$ python3 -q
>>> import numpy as np
>>> from numpy import linalg as LA
>>> np.set_printoptions(precision=3, suppress=True, linewidth=140, sign=" ")
>>> rd = lambda a: np.round(a, 3) + 0
>>> W0 = np.load("mat.npy")
>>> print(W0)
[[-1 -2 -1 -2]
 [-2  0 -2  0]
 [-1 -2 -1 -2]
 [-2  0 -2  0]]
>>> rng = np.random.default_rng(90)
>>> lab = rng.permutation(4)
>>> print(lab)
[ 1  2  3  0]
>>> Y = W0[lab][:, lab]
>>> print(rd(np.sort(np.abs(LA.eigvals(Y)))))
[ 0.     0.     3.123  5.123]
>>> print(np.diag(Y))
[ 0 -1  0 -1]
>>> np.trace(Y)
np.int64(-2)
>>> print(np.allclose(Y, W0))
False
>>> ev, vecs = LA.eigh(W0)
>>> rd(vecs @ np.diag(ev) @ vecs.T)
array([[-1., -2., -1., -2.],
       [-2.,  0., -2.,  0.],
       [-1., -2., -1., -2.],
       [-2.,  0., -2.,  0.]])
>>> np.unique(ev.round(6) + 0, return_counts=True)[1]
array([ 1,  2,  1])
>>> print(rd(LA.eigvalsh(W0 @ W0)))
[  0.      0.      9.754  26.246]
>>> (ev > 1e-8).sum(), (ev < -1e-8).sum()
(np.int64(1), np.int64(1))
>>> U, s, Vh = LA.svd(W0)
>>> vecs = Vh[:(s > 1e-8).sum()]
>>> x0 = W0[2] + 4 * W0[0] + rng.integers(2) * np.eye(4)[1]
>>> print(x0)
[ -5.  -9.  -5. -10.]
>>> rd(vecs.T @ vecs)
array([[ 0.5,  0. ,  0.5,  0. ],
       [ 0. ,  0.5,  0. ,  0.5],
       [ 0.5,  0. ,  0.5,  0. ],
       [ 0. ,  0.5,  0. ,  0.5]])
>>> print(np.allclose(vecs.T @ vecs @ x0, x0))
False
>>> Y = W0 + rng.integers(-2, 3, (4, 2)) @ rng.integers(-2, 3, (2, 4))
>>> print(Y)
[[-1 -3 -2 -4]
 [-2 -1 -3 -2]
 [ 1 -2 -2 -4]
 [-6  0  0  4]]
>>> Y - W0
array([[ 0, -1, -1, -2],
       [ 0, -1, -1, -2],
       [ 2,  0, -1, -2],
       [-4,  0,  2,  4]])
>>> rd(LA.svd(Y - W0, compute_uv=False))
array([ 7.166,  2.376,  0.   ,  0.   ])
>>> LA.matrix_rank(Y - W0, tol=1e-8)
np.int64(2)
>>> rd(LA.det(W0[::-1]))
np.float64(0.0)
>>> np.einsum("ii->", W0)
np.int64(-2)
>>> rd(LA.det(2 * W0)), rd(LA.det(W0))
(np.float64(0.0), np.float64(0.0))
>>> np.einsum("ij,ji->", W0, W0)
np.int64(36)
>>> rd(LA.eigvals(W0))
array([-5.123+0.j,  3.123+0.j,  0.   +0.j,  0.   +0.j])
>>> np.kron(np.eye(2, dtype=int), W0)
array([[-1, -2, -1, -2,  0,  0,  0,  0],
       [-2,  0, -2,  0,  0,  0,  0,  0],
       [-1, -2, -1, -2,  0,  0,  0,  0],
       [-2,  0, -2,  0,  0,  0,  0,  0],
       [ 0,  0,  0,  0, -1, -2, -1, -2],
       [ 0,  0,  0,  0, -2,  0, -2,  0],
       [ 0,  0,  0,  0, -1, -2, -1, -2],
       [ 0,  0,  0,  0, -2,  0, -2,  0]])
>>> data = np.load("arr.npy")
>>> rd(data)
array([[-0.514, -0.857, -0.019],
       [ 0.514, -0.327,  0.793],
       [-0.686,  0.398,  0.609]])
>>> rd(LA.norm(data, axis=0))
array([ 1.,  1.,  1.])
>>> print(rd(LA.pinv(data)))
[[-0.514  0.514 -0.686]
 [-0.857 -0.327  0.398]
 [-0.019  0.793  0.609]]
>>> print(rd(LA.svd(data, compute_uv=False)))
[ 1.  1.  1.]
>>> x0 = np.array([4, 1, 3])
>>> rd(data * x0)
array([[-2.058, -0.857, -0.058],
       [ 2.058, -0.327,  2.379],
       [-2.744,  0.398,  1.827]])
>>> rd(data @ x0)
array([-2.973,  4.11 , -0.519])
>>> rd(data @ np.ones(3))
array([-1.391,  0.981,  0.321])
>>> Y = np.array([[4, 2], [1, 3]])
>>> cent = np.kron(Y, data)
>>> print(cent.shape)
(6, 6)
>>> rd(LA.norm(cent, 2)), rd(LA.norm(Y, 2) * LA.norm(data, 2))
(np.float64(5.117), np.float64(5.117))
>>> print(LA.matrix_rank(cent))
6
>>> Q, vecs = LA.qr(data[:, :1])[0], LA.qr(data[:, 1:])[0]
>>> s = LA.svd(Q.T @ vecs, compute_uv=False)
>>> rd(LA.norm(Q @ Q.T - vecs @ vecs.T, 2))
np.float64(1.0)
>>> cent = np.sign(np.array([[3, 0, 1, -3], [-3, 1, -3, 1], [-2, 1, 2, -1], [3, -3, 0, -2]]))
>>> Y = (np.tril(cent, -1) + np.eye(4)) @ (np.triu(cent, 1) + np.eye(4))
>>> ev = np.array([2, 5, -2, -4])
>>> arr = np.rint(Y * ev @ LA.inv(Y)) + 0
>>> print(arr)
[[  2.   6.  -4.   2.]
 [  3. -10.  11.  -4.]
 [  3.  -6.   9.  -2.]
 [ -3.   6. -11.   0.]]
>>> Y = np.array([[1, -1], [0, -1], [2, -2], [-2, 2]])
>>> print(np.einsum("ij->j", arr))
[ 5. -4.  5. -4.]
>>> print(LA.matrix_rank(np.vstack([arr, Y.T])))
4
>>> np.vstack([arr, Y.T]).shape
(6, 4)
>>> np.einsum("ij,ij->i", arr, arr)
array([  60.,  246.,  130.,  166.])
>>> Y.T @ arr.T
array([[-10.,  33.,  25., -25.],
       [  4., -23., -19.,  19.]])
>>> print(LA.matrix_rank(arr @ Y))
2
>>> K = np.loadtxt("layer18.csv", delimiter=",")
>>> rd(K)
array([[-0.726, -0.443, -0.331],
       [ 0.505, -0.133, -0.85 ],
       [-0.41 ,  0.151, -0.331],
       [ 0.221, -0.874,  0.24 ]])
>>> x0 = np.array([0, 3, 0])
>>> rhs = K @ x0
>>> rd(rhs)
array([-1.33 , -0.398,  0.452, -2.621])
>>> rd(LA.solve(K.T @ K, K.T @ rhs))
array([ 0.,  3.,  0.])
>>> rhs = rhs + 0.05 * rng.normal(size=4)
>>> rd(rhs)
array([-1.324, -0.319,  0.455, -2.589])
>>> coef, *_ = LA.lstsq(K, rhs)
>>> rd(LA.norm(rhs - K @ coef))
np.float64(0.006)
>>> [round(float(LA.norm(LA.solve(K.T @ K + lam * np.eye(3), K.T @ rhs))), 2) for lam in (0, 1, 10, 100)]
[2.96, 1.48, 0.27, 0.03]
>>> print(rd(coef))
[ 0.042  2.959 -0.063]
>>> print(coef.round())
[ 0.  3. -0.]
>>> rd(K.T @ (rhs - K @ coef))
array([ 0.,  0.,  0.])
>>> x0 = np.array([2, -2, 0])
>>> h = np.maximum(K @ x0, 0)
>>> rd(np.maximum(K @ (3 * x0), 0))
array([ 0.   ,  3.828,  0.   ,  6.567])
>>> rd(np.tanh(K @ x0))
array([-0.512,  0.855, -0.808,  0.975])
